% python3 -q
>>> import numpy as np
>>> from numpy import linalg as LA
>>> np.set_printoptions(precision=1, suppress=True, linewidth=120, floatmode="fixed")
>>> rnd = lambda a: np.round(a, 1) + 0
>>> mat = np.load("case12.npy")
>>> print(mat)
[[-0.9 -2.0]
 [-1.0 -1.9]]
>>> u = np.array([1, -3])
>>> Y = mat + np.outer(u, np.eye(2)[0])
>>> print(rnd(Y))
[[ 0.1 -2.0]
 [-4.0 -1.9]]
>>> print(rnd(LA.det(Y) / LA.det(mat)), rnd(1 + LA.solve(mat, u)[0]))
28.2 28.2
>>> print(LA.matrix_rank(Y - mat))
1
>>> X = np.array([[0, 2, -2, 2, 1],
...     [2, -2, 2, 1, 0],
...     [1, -2, -2, 2, 0],
...     [-1, 0, 1, -2, -2]])
>>> X[-1] = X[0] + 4 * X[1]
>>> print(X)
[[ 0  2 -2  2  1]
 [ 2 -2  2  1  0]
 [ 1 -2 -2  2  0]
 [ 8 -6  6  6  1]]
>>> u, v = X[1], X[3]
>>> print(u @ u)
13
>>> p = (u @ v) / (u @ u) * u
>>> print(rnd(p))
[ 7.1 -7.1  7.1  3.5  0.0]
>>> print(LA.matrix_rank(np.outer(u, v)))
1
>>> Y = np.array([[-1, -9], [6, -5]])
>>> W0 = np.tile(Y, (2, 2))
>>> print(W0)
[[-1 -9 -1 -9]
 [ 6 -5  6 -5]
 [-1 -9 -1 -9]
 [ 6 -5  6 -5]]
>>> W = np.array([[-6, -1, -7, -4, -2, 9],
...     [0, 0, 7, -3, 1, 0],
...     [3, -2, 7, 3, -7, -3],
...     [-9, 7, 6, -6, 8, -3]])
>>> coef = np.array([2, 2, 5, 0, 2, 1])
>>> act = np.maximum(W0 @ W + coef, 0)
>>> print((act > 0).mean(axis=0))
[1.0 0.0 0.0 1.0 0.0 1.0]
>>> print((act > 0).astype(int))
[[1 0 0 1 0 1]
 [1 0 0 1 0 1]
 [1 0 0 1 0 1]
 [1 0 0 1 0 1]]
>>> print(act)
[[86  0  0 82  0 22]
 [29  0  0 39  0 52]
 [86  0  0 82  0 22]
 [29  0  0 39  0 52]]
>>> basis = np.array([[1, 1, 0], [2, 0, 2], [0, 1, 3], [2, 2, 3], [0, 2, 2], [0, 3, 3]])
>>> print((act @ basis).round(6).argmax(axis=1))
[1 2 1 2]
>>> print(act @ basis)
[[250 316 312]
 [107 263 273]
 [250 316 312]
 [107 263 273]]
>>> data = np.loadtxt("m.csv", delimiter=",")
>>> print(data)
[[-0.7  1.5 -1.3 -0.6]
 [-1.4  1.1  0.2 -0.7]
 [ 1.0 -1.4  0.0 -0.5]
 [ 0.5 -0.4 -0.3  0.3]
 [ 1.0 -1.0  1.0  1.9]
 [-0.7  0.2 -1.8  0.2]
 [ 0.3 -0.2  1.4 -0.4]
 [-2.0 -0.3  1.3 -0.2]
 [-0.3 -1.9  0.5  0.3]
 [ 1.3 -1.6 -0.6 -0.3]
 [-0.6 -0.3  0.2 -0.9]
 [ 0.3  0.6  0.6  0.5]
 [ 0.2 -0.9 -0.8  1.1]
 [ 0.4 -1.4  0.1 -0.3]
 [ 1.4  0.4 -0.1 -0.6]
 [-0.6  0.4 -1.0 -0.9]
 [ 0.4 -1.6 -0.7 -0.2]
 [ 1.6  0.8 -0.6  2.2]
 [-0.1  0.4 -0.2  0.7]
 [ 0.2  0.1  2.5  1.0]
 [ 1.0 -0.6  1.6 -0.7]
 [ 0.3 -1.5  2.2 -0.1]
 [ 0.9  0.1 -1.2  0.1]
 [-2.2  0.2  0.5  0.9]
 [32.0 -4.0  2.0  0.0]
 [-0.5  0.8  0.1 -0.6]
 [-1.4 -0.2  0.2 -1.1]
 [-0.9 -0.4  1.0 -0.5]
 [-0.7 -0.9  0.9 -0.3]
 [ 0.5  0.6 -1.4  1.1]
 [ 0.4  0.2  0.9  0.1]
 [ 0.4  0.6  0.4  1.4]
 [ 0.5  1.0 -0.6 -0.8]]
>>> P = data @ LA.solve(data.T @ data, data.T)
>>> print(rnd(np.diag(P)))
[0.1 0.1 0.1 0.0 0.2 0.1 0.1 0.1 0.2 0.1 0.0 0.0 0.1 0.1 0.0 0.1 0.1 0.3 0.0 0.2 0.1 0.2 0.0 0.1 1.0 0.0 0.1 0.0 0.1
 0.1 0.0 0.1 0.1]
>>> print(LA.matrix_rank(np.eye(33) - P))
29
>>> print(rnd(P @ data[:, 2]))
[-1.3  0.2  0.0 -0.3  1.0 -1.8  1.4  1.3  0.5 -0.6  0.2  0.6 -0.8  0.1 -0.1 -1.0 -0.7 -0.6 -0.2  2.5  1.6  2.2 -1.2
  0.5  2.0  0.1  0.2  1.0  0.9 -1.4  0.9  0.4 -0.6]
>>> W = np.array([[0, 2], [-1, -2], [-3, 1], [-1, -3]])
>>> coef = np.array([1, -2])
>>> act = np.maximum(data @ W + coef, 0)
>>> print(LA.matrix_rank(act))
2
>>> print((act > 0).astype(int))
[[1 0]
 [0 0]
 [1 1]
 [1 0]
 [0 0]
 [1 0]
 [0 1]
 [0 0]
 [1 1]
 [1 1]
 [1 1]
 [0 0]
 [1 0]
 [1 1]
 [1 1]
 [1 0]
 [1 1]
 [0 0]
 [1 0]
 [0 0]
 [0 1]
 [0 1]
 [1 0]
 [0 0]
 [0 1]
 [1 0]
 [1 0]
 [0 0]
 [0 1]
 [1 0]
 [0 0]
 [0 0]
 [1 0]]
>>> basis = np.array([[1, 1, 1], [0, 0, 1]])
>>> print((act @ basis).round(6).argmax(axis=1))
[0 0 2 0 0 0 2 0 2 2 2 0 0 2 2 0 2 0 0 0 2 2 0 0 2 0 0 0 2 0 0 0 0]
